$ python -q
>>> import numpy as np
>>> np.set_printoptions(suppress=True, linewidth=100)
>>> M = np.array([[5, 6, 7], [8, 9, 10], [11, 12, 13], [14, 15, 16]])
>>> np.round(np.trace(np.linalg.pinv(M) @ M), 1)
np.float64(2.0)
>>> np.unique(M.round(6), axis=0).shape
(4, 3)
>>> G = M.T @ M
>>> np.trace(G), (M ** 2).sum()
(np.int64(1466), np.int64(1466))
>>> np.linalg.matrix_rank(G)
np.int64(2)
>>> np.round(np.linalg.eigvalsh(G)[::-1], 1) + 0
array([1465.3,    0.7,    0. ])
>>> np.round(np.linalg.svd(M, compute_uv=False) ** 2, 1) + 0
array([1465.3,    0.7,    0. ])
>>> np.diag(G)
array([406, 486, 574])
>>> (M @ M.T).shape
(4, 4)
>>> M2 = M / np.linalg.norm(M, axis=1)
Traceback (most recent call last):
  File "<python-input-12>", line 1, in <module>
    M2 = M / np.linalg.norm(M, axis=1)
         ~~^~~~~~~~~~~~~~~~~~~~~~~~~~~
ValueError: operands could not be broadcast together with shapes (4,3) (4,) 
>>> M2 = M / np.linalg.norm(M, axis=1, keepdims=True)
>>> G = M2 @ M2.T
>>> (G - 2 * np.eye(4)).round(6).argmax(axis=1)
array([1, 2, 3, 2])
>>> arr = np.load("m.npy")
>>> arr
array([[ -7,   8],
       [-28,  -4]])
>>> arr.mean(axis=0)
array([-17.5,   2. ])
>>> arr[2]
Traceback (most recent call last):
  File "<python-input-19>", line 1, in <module>
    arr[2]
    ~~~^^^
IndexError: index 2 is out of bounds for axis 0 with size 2
>>> arr.sum(axis=1)
array([  1, -32])
>>> round(np.linalg.norm(arr), 1)
np.float64(30.2)
>>> np.zeros(2, 2)
Traceback (most recent call last):
  File "<python-input-22>", line 1, in <module>
    np.zeros(2, 2)
    ~~~~~~~~^^^^^^
TypeError: Cannot interpret '2' as a data type
>>> arr - arr[0]
array([[  0,   0],
       [-21, -12]])
